$ ipython --no-banner

In [1]: import numpy as np

In [2]: import numpy.linalg as la

In [3]: np.set_printoptions(precision=2, suppress=True, linewidth=120, legacy="1.25")

In [4]: M = np.array([[4.0, 1.0, 0.0, 0.0, 0.0],
   ...:     [0.0, 4.0, 1.0, 0.0, 0.0],
   ...:     [0.0, 0.0, 4.0, 1.0, 0.0],
   ...:     [0.0, 0.0, 0.0, 4.0, 1.0],
   ...:     [0.0, 0.0, 0.0, 0.0, 4.0]])

In [5]: print(M)
[[4. 1. 0. 0. 0.]
 [0. 4. 1. 0. 0.]
 [0. 0. 4. 1. 0.]
 [0. 0. 0. 4. 1.]
 [0. 0. 0. 0. 4.]]

In [6]: rng = np.random.default_rng(292)

In [7]: labels = rng.permutation(5)

In [8]: labels
Out[8]: array([3, 1, 2, 0, 4])

In [9]: Y = M[labels][:, labels]

In [10]: print(np.trace(Y))
20.0

In [11]: np.sort(np.abs(la.eigvals(Y)))
Out[11]: array([4., 4., 4., 4., 4.])

In [12]: Y
Out[12]: 
array([[4., 0., 0., 0., 1.],
       [0., 4., 1., 0., 0.],
       [1., 0., 4., 0., 0.],
       [0., 1., 0., 4., 0.],
       [0., 0., 0., 0., 4.]])

In [13]: print(np.allclose(Y, M))
False

In [14]: Y = np.array([[-6, -6], [0, 9]])

In [15]: basis = np.array([[-3, 2], [1, 3]])

In [16]: K = np.kron(Y, basis)

In [17]: K
Out[17]: 
array([[ 18, -12,  18, -12],
       [ -6, -18,  -6, -18],
       [  0,   0, -27,  18],
       [  0,   0,   9,  27]])

In [18]: hat = np.triu(np.array([[-1, -2, -1, 2, -1],
    ...:     [0, -1, 1, 0, 0],
    ...:     [0, 0, -2, 0, 0],
    ...:     [2, -1, 2, -2, 1],
    ...:     [1, 2, 2, 1, -1]]), 1) + np.eye(5)

In [19]: Y = hat @ M @ la.inv(hat)

In [20]: np.poly(Y)
Out[20]: array([    1.,   -20.,   160.,  -640.,  1280., -1024.])

In [21]: print(np.trace(Y), np.trace(M))
20.0 20.0

In [22]: la.matrix_rank(Y)
Out[22]: 5

In [23]: labels = rng.permutation(4)

In [24]: labels
Out[24]: array([2, 1, 0, 3])

In [25]: Y = K[labels][:, labels]

In [26]: np.allclose(Y, K)
Out[26]: False

In [27]: print(np.sort(np.abs(la.eigvals(Y))))
[19.9  19.9  29.85 29.85]

In [28]: Y = np.array([[-2, -3, 0], [-1, 2, -1], [1, 2, 1]])

In [29]: basis = np.array([[5]])

In [30]: W0 = np.block([[Y, np.zeros((3, 1))], [np.zeros((1, 3)), basis]])

In [31]: W0
Out[31]: 
array([[-2., -3.,  0.,  0.],
       [-1.,  2., -1.,  0.],
       [ 1.,  2.,  1.,  0.],
       [ 0.,  0.,  0.,  5.]])

In [32]: vec = np.array([0, -2, -1, -2])

In [33]: rhs = W0 @ vec

In [34]: rhs
Out[34]: array([  6.,  -3.,  -5., -10.])

In [35]: la.solve(W0, rhs)
Out[35]: array([-0., -2., -1., -2.])

In [36]: r0, g = W0[2], W0[1]

In [37]: print(r0 @ g)
2.0

In [38]: pr = (r0 @ g) / (r0 @ r0) * r0

In [39]: np.round(la.norm(r0 + g) ** 2 + la.norm(r0 - g) ** 2, 2)
Out[39]: 24.0

In [40]: pr
Out[40]: array([0.33, 0.67, 0.33, 0.  ])

In [41]: np.outer(r0, g)
Out[41]: 
array([[-1.,  2., -1.,  0.],
       [-2.,  4., -2.,  0.],
       [-1.,  2., -1.,  0.],
       [-0.,  0., -0.,  0.]])

In [42]: r0 = np.array([1, 1, 1, -2])

In [43]: Y = W0 + np.outer(r0, np.eye(4)[0])

In [44]: Y
Out[44]: 
array([[-1., -3.,  0.,  0.],
       [ 0.,  2., -1.,  0.],
       [ 2.,  2.,  1.,  0.],
       [-2.,  0.,  0.,  5.]])

In [45]: la.matrix_rank(la.inv(Y) - la.inv(W0), tol=1e-8)
Out[45]: 1

In [46]: vec = np.array([2, -2, 1, -1])

In [47]: a = np.maximum(K @ vec, 0)

In [48]: print(np.flatnonzero(a > 1e-9))
[0 1]

In [49]: np.maximum(K @ (3 * vec), 0)
Out[49]: array([270, 108,   0,   0])

In [50]: mat = np.load("sample1.npy")

In [51]: mat.round(2) + 0
Out[51]: 
array([[ 0.19, -0.03,  0.19, -0.08,  0.3 , -0.03,  0.14],
       [-0.03,  0.  , -0.03,  0.01, -0.04,  0.  , -0.02],
       [ 0.19, -0.03,  0.19, -0.08,  0.3 , -0.03,  0.14],
       [-0.08,  0.01, -0.08,  0.04, -0.13,  0.01, -0.06],
       [ 0.3 , -0.04,  0.3 , -0.13,  0.47, -0.04,  0.22],
       [-0.03,  0.  , -0.03,  0.01, -0.04,  0.  , -0.02],
       [ 0.14, -0.02,  0.14, -0.06,  0.22, -0.02,  0.1 ]])

In [52]: left, s, vt = la.svd(mat)

In [53]: evecs = vt[:(s > 1e-8).sum()]

In [54]: vec = mat[3] + -1 * mat[4] + rng.integers(2) * np.eye(7)[4]

In [55]: vec
Out[55]: array([-0.38,  0.05, -0.38,  0.16,  0.4 ,  0.05, -0.27])

In [56]: np.round(evecs.T @ evecs, 2) + 0
Out[56]: 
array([[ 0.19, -0.03,  0.19, -0.08,  0.3 , -0.03,  0.14],
       [-0.03,  0.  , -0.03,  0.01, -0.04,  0.  , -0.02],
       [ 0.19, -0.03,  0.19, -0.08,  0.3 , -0.03,  0.14],
       [-0.08,  0.01, -0.08,  0.04, -0.13,  0.01, -0.06],
       [ 0.3 , -0.04,  0.3 , -0.13,  0.47, -0.04,  0.22],
       [-0.03,  0.  , -0.03,  0.01, -0.04,  0.  , -0.02],
       [ 0.14, -0.02,  0.14, -0.06,  0.22, -0.02,  0.1 ]])

In [57]: la.matrix_rank(np.vstack([mat, vec]))
Out[57]: 2

In [58]: th = np.sort(rng.uniform(-2, 2, 22))

In [59]: arr = np.c_[th, th ** 2, th ** 3] @ np.array([[-2, -2, -1, -1, 1], [-1, 1, -2, 2, 0], [1, 1, 1, -1, 2]])

In [60]: arr
Out[60]: 
array([[ -4.53,   1.33,  -9.18,  12.6 , -11.76],
       [ -1.88,   2.02,  -5.23,   8.02,  -6.85],
       [ -1.36,   2.09,  -4.4 ,   7.03,  -5.84],
       [ -1.31,   2.09,  -4.31,   6.91,  -5.73],
       [  0.05,   1.98,  -1.91,   3.88,  -2.89],
       [  0.08,   1.97,  -1.83,   3.77,  -2.8 ],
       [  0.45,   1.73,  -0.99,   2.58,  -1.82],
       [  0.59,   1.48,  -0.51,   1.84,  -1.25],
       [  0.63,   1.29,  -0.27,   1.42,  -0.95],
       [  0.31,   0.37,   0.11,   0.24,  -0.18],
       [ -0.33,  -0.28,  -0.2 ,  -0.11,   0.16],
       [ -0.35,  -0.3 ,  -0.22,  -0.12,   0.17],
       [ -0.38,  -0.32,  -0.23,  -0.12,   0.19],
       [ -0.52,  -0.4 ,  -0.34,  -0.14,   0.26],
       [ -0.69,  -0.5 ,  -0.48,  -0.15,   0.37],
       [ -1.01,  -0.61,  -0.76,  -0.14,   0.63],
       [ -1.59,  -0.54,  -1.39,  -0.06,   1.48],
       [ -1.61,  -0.53,  -1.42,  -0.05,   1.53],
       [ -1.83,  -0.34,  -1.71,  -0.02,   2.14],
       [ -2.07,   1.55,  -2.53,  -0.16,   6.2 ],
       [ -1.8 ,   2.95,  -2.63,  -0.45,   8.86],
       [ -1.67,   3.42,  -2.63,  -0.57,   9.73]])

In [61]: t3 = np.stack([arr, 4 * arr, arr[::-1]])

In [62]: (t3 @ arr.T).shape
Out[62]: (3, 22, 22)

In [63]: la.matrix_rank(t3)
Out[63]: array([3, 3, 3])

In [64]: left, s, vt = la.svd(arr)

In [65]: np.argmax(s[:-1] / (s[1:] + 1e-6)) + 1
Out[65]: 3

In [66]: Y = left[:, :3] @ np.diag(s[:3]) @ vt[:3]

In [67]: Y
Out[67]: 
array([[ -4.53,   1.33,  -9.18,  12.6 , -11.76],
       [ -1.88,   2.02,  -5.23,   8.02,  -6.85],
       [ -1.36,   2.09,  -4.4 ,   7.03,  -5.84],
       [ -1.31,   2.09,  -4.31,   6.91,  -5.73],
       [  0.05,   1.98,  -1.91,   3.88,  -2.89],
       [  0.08,   1.97,  -1.83,   3.77,  -2.8 ],
       [  0.45,   1.73,  -0.99,   2.58,  -1.82],
       [  0.59,   1.48,  -0.51,   1.84,  -1.25],
       [  0.63,   1.29,  -0.27,   1.42,  -0.95],
       [  0.31,   0.37,   0.11,   0.24,  -0.18],
       [ -0.33,  -0.28,  -0.2 ,  -0.11,   0.16],
       [ -0.35,  -0.3 ,  -0.22,  -0.12,   0.17],
       [ -0.38,  -0.32,  -0.23,  -0.12,   0.19],
       [ -0.52,  -0.4 ,  -0.34,  -0.14,   0.26],
       [ -0.69,  -0.5 ,  -0.48,  -0.15,   0.37],
       [ -1.01,  -0.61,  -0.76,  -0.14,   0.63],
       [ -1.59,  -0.54,  -1.39,  -0.06,   1.48],
       [ -1.61,  -0.53,  -1.42,  -0.05,   1.53],
       [ -1.83,  -0.34,  -1.71,  -0.02,   2.14],
       [ -2.07,   1.55,  -2.53,  -0.16,   6.2 ],
       [ -1.8 ,   2.95,  -2.63,  -0.45,   8.86],
       [ -1.67,   3.42,  -2.63,  -0.57,   9.73]])

In [68]: round(la.norm(arr - Y) / la.norm(arr), 2)
Out[68]: 0.0

In [69]: F = np.loadtxt("a.csv", delimiter=",")

In [70]: F
Out[70]: 
array([[  2.83,  17.86,  16.11, -13.19,   4.35, -14.55],
       [  1.44,  -7.67,  -7.67,  10.52,   3.47,  -2.81],
       [  3.21,  15.68,  13.81, -10.14,   5.35, -15.36],
       [  1.84,  -9.94,  -9.83,  13.52,   4.45,  -3.65],
       [  2.02,  -3.64,  -3.95,   7.42,   4.42,  -6.02],
       [  3.44,  14.56,  12.82,  -8.72,   5.8 , -15.85],
       [  3.18,   8.23,   6.81,  -2.59,   5.95, -13.43],
       [  1.42,  10.86,   9.87,  -8.54,   1.97,  -7.81],
       [  1.68,  -8.8 ,  -8.78,  11.94,   4.  ,  -3.22],
       [  1.04,  -1.68,  -1.99,   3.68,   2.18,  -3.07],
       [  1.  ,   1.91,   1.54,  -0.14,   1.99,  -3.96],
       [  0.19,  -1.1 ,  -1.14,   1.52,   0.5 ,  -0.38],
       [  1.61,   2.28,   1.63,   0.63,   3.07,  -6.22],
       [  1.01,  -1.89,  -2.02,   3.69,   2.21,  -3.  ],
       [  2.88,  14.2 ,  12.49,  -9.41,   4.5 , -13.6 ],
       [  1.5 ,  -1.32,  -1.73,   4.44,   3.45,  -5.23],
       [  1.4 ,   7.1 ,   6.32,  -4.69,   2.2 ,  -6.78],
       [  1.78,  -6.2 ,  -6.47,   9.71,   4.24,  -4.66],
       [  1.19,  -2.86,  -3.05,   5.23,   2.82,  -3.33]])

In [71]: Xs = F - F.mean(axis=0)

In [72]: evecs = la.svd(Xs)[2][:2]

In [73]: Y = Xs - Xs @ evecs.T @ evecs

In [74]: Y.std(axis=0)
Out[74]: array([0.04, 0.03, 0.04, 0.03, 0.05, 0.03])

In [75]: (Xs @ evecs.T).std(axis=0)
Out[75]: array([14.75,  3.02])

In [76]: np.diag(evecs.T @ evecs)
Out[76]: array([0.05, 0.34, 0.3 , 0.44, 0.2 , 0.67])

In [77]: dist = la.norm(F[:, None] - F[None], axis=-1)

In [78]: dist[3].round(6).argsort(kind="stable")[:4]
Out[78]: array([ 3,  8,  1, 17])

In [79]: print(dist[:5, :5])
[[ 0.   43.82  4.6  47.74 36.92]
 [43.82  0.   39.97  4.54  7.16]
 [ 4.6  39.97  0.   43.76 32.96]
 [47.74  4.54 43.76  0.   10.82]
 [36.92  7.16 32.96 10.82  0.  ]]

In [80]: dist.mean(axis=1).argmax()
Out[80]: 0

In [81]: dist.shape
Out[81]: (19, 19)

In [82]: la.matrix_rank(dist ** 2)
Out[82]: 8

In [83]: np.unravel_index(dist.round(6).argmax(), dist.shape)
Out[83]: (0, 3)

In [84]: basis = F[[3, 7]].astype(float)

In [85]: for _ in range(6):
    ...:     labels = la.norm(F[:, None] - basis, axis=-1).argmin(axis=1)
    ...:     basis = np.array([F[labels == j].mean(axis=0) for j in range(2)])
    ...: 

In [86]: labels
Out[86]: array([1, 0, 1, 0, 0, 1, 1, 1, 0, 0, 0, 0, 0, 0, 1, 0, 1, 0, 0])

In [87]: np.bincount(labels)
Out[87]: array([12,  7])

In [88]: basis[1] - basis[0]
Out[88]: array([  1.26,  16.05,  14.8 , -14.2 ,   1.24,  -8.69])

In [89]: basis
Out[89]: 
array([[  1.36,  -3.41,  -3.62,   6.01,   3.07,  -3.8 ],
       [  2.62,  12.64,  11.18,  -8.18,   4.3 , -12.48]])

In [90]: E = np.load("arr.npy")

In [91]: E
Out[91]: 
array([[0, 0, 0, 1, 0, 0, 0],
       [0, 0, 1, 0, 0, 0, 0],
       [0, 1, 0, 0, 1, 0, 0],
       [1, 0, 0, 0, 0, 0, 0],
       [0, 0, 1, 0, 0, 0, 0],
       [0, 0, 0, 0, 0, 0, 0],
       [0, 0, 0, 0, 0, 0, 0]])

In [92]: la.cond(E) > 100
Out[92]: True

In [93]: print(np.argsort(-la.norm(E, axis=0).round(6), kind="stable")[:3])
[2 0 1]

In [94]: [round(float(x), 2) for x in la.svd(E, compute_uv=False)[:3]]
Out[94]: [1.41, 1.41, 1.0]

In [95]: la.matrix_rank(E, rtol=0.1)
Out[95]: 4

In [96]: la.norm(E, axis=1).argmax()
Out[96]: 2

In [97]: print(E[3] @ E[0])
0

In [98]: print(la.norm(E, axis=1))
[1.   1.   1.41 1.   1.   0.   0.  ]

In [99]: vals, evecs = la.eigh(E)

In [100]: vec = np.array([2, 2, 2, 1, 1, 1, 2])

In [101]: (np.sign(evecs[:, -1].round(6)) == np.sign(evecs[0, -1].round(6))).astype(int)
Out[101]: array([1, 0, 0, 1, 0, 1, 1])

In [102]: m1 = np.array([[0.0, 0.0, 1.0, -1.0, 1.0],
     ...:     [0.0, 0.0, 0.0, -1.0, -2.0],
     ...:     [1.0, 0.0, 0.0, 0.0, 0.0],
     ...:     [-1.0, -1.0, 0.0, 0.0, 0.0],
     ...:     [1.0, -2.0, 0.0, 0.0, 0.0]])

In [103]: la.cond(m1) > 100
Out[103]: True

In [104]: np.round(la.norm(m1, 2) / la.norm(m1), 2)
Out[104]: 0.58

In [105]: hat = np.triu(np.array([[-5, 2, 3, 4, -4],
     ...:     [-4, -5, 1, 2, -3],
     ...:     [2, -2, -1, -5, 0],
     ...:     [0, 3, -3, 4, -2],
     ...:     [5, 3, -3, -1, -4]]), 1) + np.eye(5)

In [106]: Y = hat @ m1 @ la.inv(hat)

In [107]: Y
Out[107]: 
array([[  -5.,   14.,    2.,   -1.,   17.],
       [  -4.,   12.,    0.,   -9.,    0.],
       [   6.,   -7.,  -11.,  -65., -127.],
       [  -3.,    9.,    0.,   -6.,    3.],
       [   1.,   -4.,    1.,    9.,   10.]])

In [108]: np.round(la.det(Y), 2)
Out[108]: -0.0

In [109]: rank = la.matrix_rank(m1)

In [110]: rank
Out[110]: 4

In [111]: ns = la.svd(m1)[2][rank:].T

In [112]: ns[:, 0] / ns[np.abs(ns[:, 0]).round(6).argmax(), 0]
Out[112]: array([ 0.  ,  0.  ,  1.  ,  0.67, -0.33])

In [113]: ns.shape
Out[113]: (5, 1)

In [114]: print([int(la.matrix_rank(np.delete(m1, i, axis=0))) for i in range(5)])
[3, 3, 4, 4, 4]

In [115]: print(ns @ ns.T)
[[ 0.    0.    0.    0.    0.  ]
 [ 0.    0.    0.    0.    0.  ]
 [ 0.    0.    0.64  0.43 -0.21]
 [ 0.    0.    0.43  0.29 -0.14]
 [ 0.    0.   -0.21 -0.14  0.07]]

In [116]: vals, evecs = la.eigh(m1)

In [117]: vec = np.array([-2, 1, -2, 2, 2])

In [118]: np.abs(m1).sum(axis=1).max(), np.round(np.abs(vals).max(), 2)
Out[118]: (3.0, 2.33)

In [119]: la.eigvalsh(m1[1:, 1:])
Out[119]: array([-2.24,  0.  ,  0.  ,  2.24])

In [120]: (np.sign(evecs[:, -1].round(6)) == np.sign(evecs[0, -1].round(6))).astype(int)
Out[120]: array([1, 0, 1, 1, 1])

In [121]: np.round(evecs * np.maximum(vals, 0) @ evecs.T, 2) + 0
Out[121]: 
array([[ 0.86, -0.13,  0.5 , -0.5 ,  0.5 ],
       [-0.13,  1.11,  0.  , -0.5 , -1.  ],
       [ 0.5 ,  0.  ,  0.3 , -0.33,  0.23],
       [-0.5 , -0.5 , -0.33,  0.59,  0.19],
       [ 0.5 , -1.  ,  0.23,  0.19,  1.08]])

In [122]: np.round(evecs * np.abs(vals) @ evecs.T, 2) + 0
Out[122]: 
array([[ 1.71, -0.25,  0.  ,  0.  ,  0.  ],
       [-0.25,  2.22,  0.  ,  0.  ,  0.  ],
       [ 0.  ,  0.  ,  0.59, -0.66,  0.46],
       [ 0.  ,  0.  , -0.66,  1.19,  0.39],
       [ 0.  ,  0.  ,  0.46,  0.39,  2.15]])
